% python3 -q
>>> import numpy as np
>>> np.set_printoptions(suppress=True, linewidth=100)
>>> M = np.load("block5.npy")
>>> print(M)
[[ 6 -4 -2  6 -4 -2]
 [ 2 -4 -2  2 -4 -2]
 [-2 -6 -4 -2 -6 -4]
 [ 3 -2 -1 -6  4  2]
 [ 1 -2 -1 -2  4  2]
 [-1 -3 -2  2  6  4]]
>>> left, sv, vt = np.linalg.svd(M)
>>> print(np.argmax(sv[:-1] / (sv[1:] + 1e-6)) + 1)
4
>>> print(sv.round(2))
[14.98  9.99  9.02  6.01  0.4   0.27]
>>> other = left[:, :4] @ np.diag(sv[:4]) @ vt[:4]
>>> print(round(float(np.linalg.norm(M - other, 2)), 2), round(sv[4], 2))
0.4 0.4
>>> vec = np.array([-1, -1, 1, 2, 0, -1])
>>> rhs = M @ vec
>>> print(rhs)
[ 10   6   4 -16  -6   2]
>>> print(np.round(np.linalg.solve(M, M[:, 1]), 2) + 0)
[0. 1. 0. 0. 0. 0.]
>>> print(np.round(np.linalg.solve(M.T, M[4]), 2))
[ 0. -0. -0. -0.  1.  0.]
>>> print([round(float(x), 2) for x in np.linalg.svd(M, compute_uv=False)[:3]])
[14.98, 9.99, 9.02]
>>> print(np.argsort(-np.linalg.norm(M, axis=0).round(6), kind="stable")[:3])
[4 3 1]
>>> print(round(np.log10(np.linalg.cond(M))))
2
>>> K = np.vander(np.arange(5) - 2, 3, increasing=True)
>>> print(K)
[[ 1 -2  4]
 [ 1 -1  1]
 [ 1  0  0]
 [ 1  1  1]
 [ 1  2  4]]
>>> print(round(np.linalg.norm(K[1] - K[4]), 2))
4.24
>>> print(np.linalg.norm(K, axis=1).argmax())
0
>>> print(round(np.linalg.norm(K, 2), 2))
6.09
>>> print(K[1] @ K[4])
3
>>> print(np.round(np.linalg.norm(K, axis=1), 2))
[4.58 1.73 1.   1.73 4.58]
